>>> import numpy as np
>>> np.set_printoptions(precision=1, suppress=True, linewidth=160)
>>> def rnd(a):
...     return np.round(a, 1) + 0
... 
>>> J = np.array([[8, -4, -2, -9, 1, 0, 1],
...     [-4, 8, -4, -2, -9, 1, 0],
...     [-2, -4, 8, -4, -2, -9, 1],
...     [-9, -2, -4, 8, -4, -2, -9],
...     [1, -9, -2, -4, 8, -4, -2],
...     [0, 1, -9, -2, -4, 8, -4],
...     [1, 0, 1, -9, -2, -4, 8]])
>>> J
array([[ 8, -4, -2, -9,  1,  0,  1],
       [-4,  8, -4, -2, -9,  1,  0],
       [-2, -4,  8, -4, -2, -9,  1],
       [-9, -2, -4,  8, -4, -2, -9],
       [ 1, -9, -2, -4,  8, -4, -2],
       [ 0,  1, -9, -2, -4,  8, -4],
       [ 1,  0,  1, -9, -2, -4,  8]])
>>> ev, V = np.linalg.eigh(J)
>>> rnd(V.T @ V)
array([[1., 0., 0., 0., 0., 0., 0.],
       [0., 1., 0., 0., 0., 0., 0.],
       [0., 0., 1., 0., 0., 0., 0.],
       [0., 0., 0., 1., 0., 0., 0.],
       [0., 0., 0., 0., 1., 0., 0.],
       [0., 0., 0., 0., 0., 1., 0.],
       [0., 0., 0., 0., 0., 0., 1.]])
>>> rnd(np.abs(V[:, -1]))
array([0.4, 0.3, 0.3, 0.5, 0.3, 0.3, 0.4])
>>> rnd(ev)
array([-11.8,   1.8,   2.5,   5.3,  16.2,  18.2,  23.8])
>>> np.abs(V[:, -1]).round(6).argmax()
np.int64(3)
>>> rnd(np.linalg.eigvalsh(J @ J))
array([  3.2,   6.1,  27.9, 138.3, 264. , 329.6, 566.9])
>>> rnd(V @ np.diag(ev) @ V.T)
array([[ 8., -4., -2., -9.,  1.,  0.,  1.],
       [-4.,  8., -4., -2., -9.,  1.,  0.],
       [-2., -4.,  8., -4., -2., -9.,  1.],
       [-9., -2., -4.,  8., -4., -2., -9.],
       [ 1., -9., -2., -4.,  8., -4., -2.],
       [ 0.,  1., -9., -2., -4.,  8., -4.],
       [ 1.,  0.,  1., -9., -2., -4.,  8.]])
